% python3 -q
>>> import numpy as np
>>> import numpy.linalg as la
>>> np.set_printoptions(suppress=True, linewidth=120)
>>> def rd(a):
...     return np.round(a, 2) + 0
... 
>>> J = np.array([[1, 1, -1, -1, -1, -1, 1, 1],
...     [1, -1, -1, 1, 1, -1, -1, 1],
...     [1, -1, 1, -1, 1, -1, 1, -1],
...     [1, 1, 1, 1, -1, -1, -1, -1]])
>>> A2 = J / la.norm(J, axis=1, keepdims=True)
>>> C2 = A2 @ A2.T
>>> print(rd(C2))
[[1. 0. 0. 0.]
 [0. 1. 0. 0.]
 [0. 0. 1. 0.]
 [0. 0. 0. 1.]]
>>> Uu, sig, VT = la.svd(J, full_matrices=False)
>>> print(Uu.shape, sig.shape, VT.shape)
(4, 4) (4,) (4, 8)
>>> print(rd(Uu.T @ J @ VT.T))
[[2.83 0.   0.   0.  ]
 [0.   2.83 0.   0.  ]
 [0.   0.   2.83 0.  ]
 [0.   0.   0.   2.83]]
>>> print(sig / sig[0])
[1. 1. 1. 1.]
>>> print(rd(VT @ VT.T))
[[1. 0. 0. 0.]
 [0. 1. 0. 0.]
 [0. 0. 1. 0.]
 [0. 0. 0. 1.]]
>>> print(np.allclose(Uu * sig @ VT, J))
True
>>> r0, v = J[2], J[0]
>>> print(r0 @ r0)
8
>>> pr = (r0 @ v) / (r0 @ r0) * r0
>>> print(pr)
[ 0. -0.  0. -0.  0. -0.  0. -0.]
>>> print(v - pr)
[ 1.  1. -1. -1. -1. -1.  1.  1.]
>>> print(la.matrix_rank(np.outer(r0, v)))
1
>>> m1 = np.load("m.npy")
>>> print(m1)
[[0 0 2 3]
 [0 0 0 2]
 [0 0 0 0]
 [0 0 0 0]]
>>> print(np.unique(m1.round(6), axis=0).shape)
(3, 4)
>>> A2 = np.array([[2, 0, 1], [0, 1, 2]])
>>> C = np.kron(A2, m1)
>>> print(C)
[[0 0 4 6 0 0 0 0 0 0 2 3]
 [0 0 0 4 0 0 0 0 0 0 0 2]
 [0 0 0 0 0 0 0 0 0 0 0 0]
 [0 0 0 0 0 0 0 0 0 0 0 0]
 [0 0 0 0 0 0 2 3 0 0 4 6]
 [0 0 0 0 0 0 0 2 0 0 0 4]
 [0 0 0 0 0 0 0 0 0 0 0 0]
 [0 0 0 0 0 0 0 0 0 0 0 0]]
>>> print(la.matrix_rank(m1, rtol=0.1))
2
>>> print(la.cond(m1) > 100)
True
>>> print(rd(la.norm(m1, 2) / la.norm(m1)))
0.97
>>> print([round(float(x), 2) for x in la.svd(m1, compute_uv=False)[:3]])
[4.0, 1.0, 0.0]
>>> print(np.argsort(-la.norm(m1, axis=0).round(6), kind="stable")[:3])
[3 2 0]
>>> vec = np.array([1, 2, 0, 2])
>>> a = np.maximum(m1 @ vec, 0)
>>> print(a)
[6 4 0 0]
>>> print(np.maximum(m1 @ vec, 0) - np.maximum(-m1 @ vec, 0))
[6 4 0 0]
>>> print(rd(np.tanh(m1 @ vec)))
[1. 1. 0. 0.]
>>> rk = la.matrix_rank(m1)
>>> print(rk)
2
>>> N = la.svd(m1)[2][rk:].T
>>> print([int(la.matrix_rank(m1[:i])) for i in range(1, len(m1) + 1)])
[1, 2, 2, 2]
>>> print(np.allclose(m1 @ N, 0))
True
>>> F = np.load("x.npy")
>>> print(F)
[[  0 -12  12   6   0]
 [  0  10 -10  -5   0]]
>>> rk = la.matrix_rank(F)
>>> print(rk)
1
>>> N = la.svd(F)[2][rk:].T
>>> print(rd(F @ N))
[[0. 0. 0. 0.]
 [0. 0. 0. 0.]]
>>> print(N.shape)
(5, 4)
>>> print(la.matrix_rank(F.T @ F), la.matrix_rank(F @ F.T))
1 1
>>> print([int(la.matrix_rank(F[:i])) for i in range(1, len(F) + 1)])
[1, 1]
>>> Uu, sig, VT = la.svd(m1, full_matrices=False)
>>> print((sig > 1e-8).sum())
2
>>> print(rd(Uu.T @ Uu))
[[1. 0. 0. 0.]
 [0. 1. 0. 0.]
 [0. 0. 1. 0.]
 [0. 0. 0. 1.]]
>>> print(sig / sig[0])
[1.   0.25 0.   0.  ]
>>> print(rd(np.sqrt((sig ** 2).sum())), rd(la.norm(m1)))
4.12 4.12
>>> print(rd(np.cumsum(sig ** 2) / np.sum(sig ** 2)))
[0.94 1.   1.   1.  ]
>>> print(np.allclose(Uu * sig @ VT, m1))
True
>>> print(np.abs(Uu[:, 0]).round(6).argmax())
0
